% ipython --no-banner

In [1]: import numpy as np

In [2]: np.set_printoptions(precision=4, suppress=True, linewidth=200)

In [3]: data = np.load("dump.npy")

In [4]: data
Out[4]: 
array([[4, 0, 0],
       [5, 6, 0],
       [6, 6, 5]])

In [5]: # triangular, det is the product of the diagonal

In [6]: f = np.array([-3, 3, -1])

In [7]: out = data + np.outer(f, np.eye(3)[1])

In [8]: np.linalg.matrix_rank(out - data)
Out[8]: np.int64(1)

In [9]: out
Out[9]: 
array([[ 4., -3.,  0.],
       [ 5.,  9.,  0.],
       [ 6.,  5.,  5.]])

In [10]: np.linalg.matrix_rank(np.linalg.inv(out) - np.linalg.inv(data), tol=1e-8)
Out[10]: np.int64(1)

In [11]: data @ data
Out[11]: 
array([[16,  0,  0],
       [50, 36,  0],
       [84, 66, 25]])

In [12]: np.linalg.matrix_rank(data - data[0, 0] * np.eye(3))
Out[12]: np.int64(2)

In [13]: np.prod(np.diag(data)), np.round(np.linalg.det(data), 4)
Out[13]: (np.int64(120), np.float64(120.0))

In [14]: evals, V = np.linalg.eig(data)

In [15]: np.sort(np.linalg.eigvals(data.T))
Out[15]: array([4., 5., 6.])

In [16]: np.prod(evals)
Out[16]: np.float64(120.0)

In [17]: np.sort(np.linalg.eigvals(np.linalg.inv(data)))
Out[17]: array([0.1667, 0.2   , 0.25  ])

In [18]: np.sort(np.linalg.eigvals(data @ data))
Out[18]: array([16., 25., 36.])

In [19]: out = np.linalg.inv(data)

In [20]: round(float(np.linalg.slogdet(data)[0]), 4)
Out[20]: 1.0

In [21]: round(np.linalg.det(data) * np.linalg.det(out), 4)
Out[21]: np.float64(1.0)

In [22]: rng = np.random.default_rng(5444)

In [23]: X = np.array([[3, 3, 1, 1, 1, 1],
    ...:     [2, 1, 3, 3, 2, 0],
    ...:     [2, 3, 0, 1, 2, 1],
    ...:     [0, 3, 0, 0, 1, 1],
    ...:     [3, 3, 1, 3, 3, 2],
    ...:     [2, 3, 1, 2, 3, 3],
    ...:     [0, 1, 0, 0, 1, 1],
    ...:     [0, 3, 0, 2, 1, 0],
    ...:     [3, 3, 3, 2, 1, 3],
    ...:     [3, 1, 1, 1, 3, 0]]) * (rng.random((10, 6)) < 0.3)

In [24]: X
Out[24]: 
array([[0, 3, 0, 0, 1, 0],
       [2, 0, 0, 0, 2, 0],
       [0, 3, 0, 0, 0, 1],
       [0, 0, 0, 0, 1, 0],
       [0, 0, 0, 3, 0, 0],
       [0, 0, 0, 2, 0, 0],
       [0, 0, 0, 0, 0, 0],
       [0, 0, 0, 2, 0, 0],
       [0, 3, 0, 2, 0, 0],
       [0, 1, 1, 0, 0, 0]])

In [25]: vec = np.array([7, -2, 2, 8, -5, -4])

In [26]: target = X @ vec

In [27]: np.round(np.linalg.pinv(X) @ X, 4) + 0
Out[27]: 
array([[1., 0., 0., 0., 0., 0.],
       [0., 1., 0., 0., 0., 0.],
       [0., 0., 1., 0., 0., 0.],
       [0., 0., 0., 1., 0., 0.],
       [0., 0., 0., 0., 1., 0.],
       [0., 0., 0., 0., 0., 1.]])

In [28]: target = target + 0.1 * rng.normal(size=10)

In [29]: target
Out[29]: array([-11.0715,   4.1189, -10.0695,  -4.9471,  24.1307,  15.8768,   0.0074,  15.9492,  10.0323,   0.0066])

In [30]: beta, *_ = np.linalg.lstsq(X, target)

In [31]: beta
Out[31]: array([ 7.0533, -2.0103,  2.0168,  8.0081, -4.9939, -4.0387])

In [32]: [round(float(np.linalg.norm(np.linalg.solve(X.T @ X + lam * np.eye(6), X.T @ target))), 2) for lam in (0, 1, 10, 100)]
Out[32]: [12.78, 9.1, 5.68, 1.35]

In [33]: beta.round()
Out[33]: array([ 7., -2.,  2.,  8., -5., -4.])

In [34]: proj = X @ np.linalg.solve(X.T @ X, X.T)

In [35]: np.trace(proj)
Out[35]: np.float64(6.0)

In [36]: np.linalg.matrix_rank(np.eye(10) - proj)
Out[36]: np.int64(4)

In [37]: np.allclose(proj @ proj, proj)
Out[37]: True

In [38]: np.round(np.linalg.eigvalsh(proj), 4) + 0
Out[38]: array([0., 0., 0., 0., 1., 1., 1., 1., 1., 1.])

In [39]: np.diag(proj)
Out[39]: array([0.6909, 1.    , 1.    , 0.6909, 0.4909, 0.2182, 0.    , 0.2182, 0.6909, 1.    ])

In [40]: cov = X.T @ X

In [41]: np.diag(cov)
Out[41]: array([ 4, 28,  1, 21,  6,  1])

In [42]: (X @ X.T).shape
Out[42]: (10, 10)

In [43]: np.linalg.svd(X, compute_uv=False) ** 2
Out[43]: array([31.9616, 17.8827,  8.8115,  1.    ,  0.9141,  0.4301])

In [44]: np.linalg.matrix_rank(cov)
Out[44]: np.int64(6)

In [45]: np.linalg.eigvalsh(cov)[::-1]
Out[45]: array([31.9616, 17.8827,  8.8115,  1.    ,  0.9141,  0.4301])

In [46]: w1 = np.array([[3, -1, -1, 1],
    ...:     [0, -3, -2, 3],
    ...:     [0, 2, -2, 3],
    ...:     [-1, 1, 1, -3],
    ...:     [2, 2, -1, 2],
    ...:     [1, 1, 1, 2]])

In [47]: beta = np.array([0, 6, 0, 2])

In [48]: act = np.maximum(X @ w1 + beta, 0)

In [49]: (act > 0).mean(axis=0)
Out[49]: array([0.4, 0.7, 0.3, 0.7])

In [50]: act
Out[50]: 
array([[ 2,  0,  0, 13],
       [10,  8,  0,  8],
       [ 1,  0,  0, 13],
       [ 2,  8,  0,  4],
       [ 0,  9,  3,  0],
       [ 0,  8,  2,  0],
       [ 0,  6,  0,  2],
       [ 0,  8,  2,  0],
       [ 0,  0,  0,  5],
       [ 0,  5,  0,  8]])

In [51]: np.linalg.matrix_rank(act)
Out[51]: np.int64(4)

In [52]: (act > 0).astype(int)
Out[52]: 
array([[1, 0, 0, 1],
       [1, 1, 0, 1],
       [1, 0, 0, 1],
       [1, 1, 0, 1],
       [0, 1, 1, 0],
       [0, 1, 1, 0],
       [0, 1, 0, 1],
       [0, 1, 1, 0],
       [0, 0, 0, 1],
       [0, 1, 0, 1]])

In [53]: W2 = np.array([[2, 1, -3], [1, -1, -2], [1, -2, -3], [2, 0, 3]])

In [54]: w1 @ W2
Out[54]: 
array([[  6,   6,  -1],
       [  1,   7,  21],
       [  6,   2,  11],
       [ -6,  -4, -11],
       [  9,   2,  -1],
       [  8,  -2,  -2]])

In [55]: act @ W2
Out[55]: 
array([[ 30,   2,  33],
       [ 44,   2, -22],
       [ 28,   1,  36],
       [ 20,  -6, -10],
       [ 12, -15, -27],
       [ 10, -12, -22],
       [ 10,  -6,  -6],
       [ 10, -12, -22],
       [ 10,   0,  15],
       [ 21,  -5,  14]])

In [56]: (act @ W2).round(6).argmax(axis=1)
Out[56]: array([2, 0, 2, 0, 0, 0, 0, 0, 2, 0])

In [57]: out = np.c_[X[:, :3] @ np.array([[0, -7, -1], [-8, -8, 7], [6, 3, 4]]), np.array([1, -3, 0, 2, -3, -1, 3, 0, -3, -1])]

In [58]: out
Out[58]: 
array([[-24, -24,  21,   1],
       [  0, -14,  -2,  -3],
       [-24, -24,  21,   0],
       [  0,   0,   0,   2],
       [  0,   0,   0,  -3],
       [  0,   0,   0,  -1],
       [  0,   0,   0,   3],
       [  0,   0,   0,   0],
       [-24, -24,  21,  -3],
       [ -2,  -5,  11,  -1]])

In [59]: np.linalg.matrix_rank(np.c_[X, out])
Out[59]: np.int64(7)

In [60]: np.linalg.norm(np.linalg.qr(X)[0].T @ out, axis=0) ** 2 / ((out ** 2).sum(axis=0) + 1e-12)
Out[60]: array([1.    , 1.    , 1.    , 0.7201])

In [61]: np.round(np.linalg.lstsq(X, out[:, 0])[0], 4) + 0
Out[61]: array([ 0., -8.,  6.,  0.,  0.,  0.])

In [62]: F = np.array([[0.6, 0.0, 0.1, 0.5, 0.7, -0.2, 0.9],
    ...:     [-0.9, 1.5, -2.6, -0.4, -2.0, 0.3, -0.8],
    ...:     [-0.8, -0.5, -0.9, -1.0, -1.3, 1.3, 0.9],
    ...:     [-1.6, -0.5, 0.6, -0.7, -0.2, -0.2, -2.2],
    ...:     [0.7, 1.2, -0.9, -0.1, 0.5, -0.7, -0.9]])

In [63]: out = F / np.linalg.norm(F, axis=1, keepdims=True)

In [64]: cov = out @ out.T

In [65]: (cov - 2 * np.eye(5)).round(6).argmax(axis=1)
Out[65]: array([4, 2, 1, 1, 1])

In [66]: t3 = np.stack([F, -3 * F, F[::-1]])

In [67]: np.linalg.matrix_rank(t3)
Out[67]: array([5, 5, 5])

In [68]: t3.sum(axis=0)
Out[68]: 
array([[-0.5,  1.2, -1.1, -1.1, -0.9, -0.3, -2.7],
       [ 0.2, -3.5,  5.8,  0.1,  3.8, -0.8, -0.6],
       [ 0.8,  0.5,  0.9,  1. ,  1.3, -1.3, -0.9],
       [ 2.3,  2.5, -3.8,  1. , -1.6,  0.7,  3.6],
       [-0.8, -2.4,  1.9,  0.7, -0.3,  1.2,  2.7]])

In [69]: t3.shape
Out[69]: (3, 5, 7)

In [70]: (t3 @ F.T).shape
Out[70]: (3, 5, 5)
